% ipython --no-banner

In [1]: import numpy as np

In [2]: from numpy import linalg as LA

In [3]: np.set_printoptions(precision=2, suppress=True, linewidth=160, sign=" ")

In [4]: Y = np.array([[-2, 1, 0], [1, -2, -1], [-3, 0, -3]])

In [5]: Y[-1] = Y[0]

In [6]: data = Y + 0.3 * np.eye(3)

In [7]: print(data)
[[-1.7  1.   0. ]
 [ 1.  -1.7 -1. ]
 [-2.   1.   0.3]]

In [8]: hat = np.triu(np.array([[0, 2, 2], [1, 1, 1], [0, 2, 0]]), 1) + np.eye(3)

In [9]: Y = hat @ data @ LA.inv(hat)

In [10]: print(round(float(np.trace(Y)), 2), np.trace(data))
-3.1 -3.1

In [11]: print(Y)
[[-3.7  7.  -1. ]
 [-1.   1.3  0. ]
 [-2.   5.  -0.7]]

In [12]: print(round(LA.det(Y), 2))
0.87

In [13]: print(hat @ data - data @ hat)
[[-2.  2.  1.]
 [-2. -1.  0.]
 [ 0.  4.  3.]]

In [14]: m1 = np.loadtxt("w.csv", delimiter=",")

In [15]: print(m1)
[[ 0. -1.]
 [-1.  0.]]

In [16]: print(round(float(LA.eigvalsh(m1).min()), 2))
-1.0

In [17]: J = np.load("sample19.npy")

In [18]: print(J)
[[ 0.95  0.32  0.8 ]
 [ 0.77  0.18  0.54]
 [ 0.95  0.32  0.8 ]
 [-0.17 -0.03 -0.1 ]
 [ 0.95  0.32  0.8 ]
 [-0.83 -0.21 -0.6 ]
 [-0.77 -0.18 -0.54]
 [-1.   -0.49 -0.95]
 [-0.77 -0.18 -0.54]
 [ 0.83  0.21  0.6 ]
 [-0.33 -0.06 -0.2 ]
 [-1.   -0.7  -0.99]
 [-0.47 -0.09 -0.29]]

In [19]: print(LA.norm(J, axis=1).argmax())
11

In [20]: print(round(LA.norm(J[5] - J[7]), 2))
0.48

In [21]: print(np.round(LA.norm(J) ** 2 / LA.norm(J, 2) ** 2, 2))
1.01

In [22]: d = LA.norm(J[:, None] - J[None], axis=-1)

In [23]: print(d[6])
[ 2.24  1.92  2.24  0.76  2.24  0.09  0.    0.56  0.    2.    0.57  0.73  0.4 ]

In [24]: print(np.flatnonzero(d[6] < d.mean() / 2))
[  5   6   7   8  10  12]

In [25]: print(d.shape)
(13, 13)

In [26]: print(d.mean(axis=1).argmax())
11

In [27]: X = np.array([[4, 8, -6, -7],
    ...:     [-7, -9, -8, -2],
    ...:     [-4, 4, -4, -7],
    ...:     [-24, -28, -38, -15]])

In [28]: Uu, sigma, Vt = LA.svd(X)

In [29]: print(np.argmax(sigma[:-1] / (sigma[1:] + 1e-6)) + 1)
3

In [30]: print(sigma.round(2) + 0)
[ 56.89  15.15   4.84   0.  ]

In [31]: Y = Uu[:, :3] @ np.diag(sigma[:3]) @ Vt[:3]

In [32]: print(Y)
[[  4.   8.  -6.  -7.]
 [ -7.  -9.  -8.  -2.]
 [ -4.   4.  -4.  -7.]
 [-24. -28. -38. -15.]]

In [33]: print(round(float(LA.norm(X - Y) / LA.norm(X)), 2))
0.0

In [34]: print(LA.matrix_rank(X, rtol=0.05))
3

In [35]: print(round(LA.norm(X - Y, 2), 2), np.round(sigma[3], 2))
0.0 0.0

In [36]: print(np.round(np.abs(X - Y).max(), 2))
0.0

In [37]: print(LA.matrix_rank(Y))
3
